% ipython --no-banner

In [1]: import numpy as np

In [2]: np.set_printoptions(precision=3, suppress=True, linewidth=100, sign=" ")

In [3]: K = np.load("block4.npy")

In [4]: K
Out[4]: 
array([[ 2,  1,  1,  1,  1],
       [ 4,  3,  3,  3,  3],
       [ 3,  2,  2,  2,  2],
       [ 5,  4,  4,  4,  4],
       [ 3,  2,  2,  2,  2],
       [ 3,  2,  2,  2,  2],
       [ 2,  1,  1,  1,  1]])

In [5]: # columns 1 and 2 are equal

In [6]: blk = np.stack([K, -3 * K, K[::-1]])

In [7]: blk.sum(axis=0)
Out[7]: 
array([[-2, -1, -1, -1, -1],
       [-5, -4, -4, -4, -4],
       [-3, -2, -2, -2, -2],
       [-5, -4, -4, -4, -4],
       [-3, -2, -2, -2, -2],
       [-2, -1, -1, -1, -1],
       [-2, -1, -1, -1, -1]])

In [8]: np.linalg.matrix_rank(K, rtol=0.1)
Out[8]: np.int64(1)

In [9]: E = np.array([[-1, 3, 0, -5, -3, -5],
   ...:     [-5, 3, 4, -3, 4, -4],
   ...:     [4, 1, 4, -2, 4, -1],
   ...:     [0, -4, 1, -19, -2, 1],
   ...:     [4, -2, 3, 2, 36, -2],
   ...:     [3, -3, -2, -2, -4, 23]])

In [10]: blk = np.stack([E, 3 * E, E[::-1]])

In [11]: blk.shape
Out[11]: (3, 6, 6)

In [12]: np.linalg.norm(blk, axis=(1, 2))
Out[12]: array([  50.01,  150.03,   50.01])

In [13]: np.einsum("bij,cij->bc", blk, blk)
Out[13]: 
array([[  2501,   7503,    112],
       [  7503,  22509,    336],
       [   112,    336,   2501]])

In [14]: np.linalg.matrix_rank(blk)
Out[14]: array([ 6,  6,  6])

In [15]: np.linalg.matrix_rank(blk.reshape(3, -1))
Out[15]: np.int64(2)

In [16]: round(float(np.linalg.norm(E, 2)), 3)
Out[16]: 37.854

In [17]: round(np.linalg.norm(E, "nuc"), 3)
Out[17]: np.float64(96.369)

In [18]: np.linalg.norm(E, axis=0)
Out[18]: array([  8.185,   6.928,   6.782,  20.174,  36.837,  24.   ])

In [19]: np.round(np.linalg.norm(E[1] - E[2]), 3)
Out[19]: np.float64(9.747)

In [20]: np.linalg.norm(E, axis=1).argmax()
Out[20]: np.int64(4)

In [21]: rng = np.random.default_rng(88)

In [22]: z = rng.permutation(6)

In [23]: z
Out[23]: array([ 2,  3,  1,  0,  5,  4])

In [24]: B = E[z][:, z]

In [25]: B
Out[25]: 
array([[  4,  -2,   1,   4,  -1,   4],
       [  1, -19,  -4,   0,   1,  -2],
       [  4,  -3,   3,  -5,  -4,   4],
       [  0,  -5,   3,  -1,  -5,  -3],
       [ -2,  -2,  -3,   3,  23,  -4],
       [  3,   2,  -2,   4,  -2,  36]])

In [26]: np.trace(B)
Out[26]: np.int64(46)

In [27]: np.diag(B)
Out[27]: array([  4, -19,   3,  -1,  23,  36])

In [28]: np.allclose(B, E)
Out[28]: False
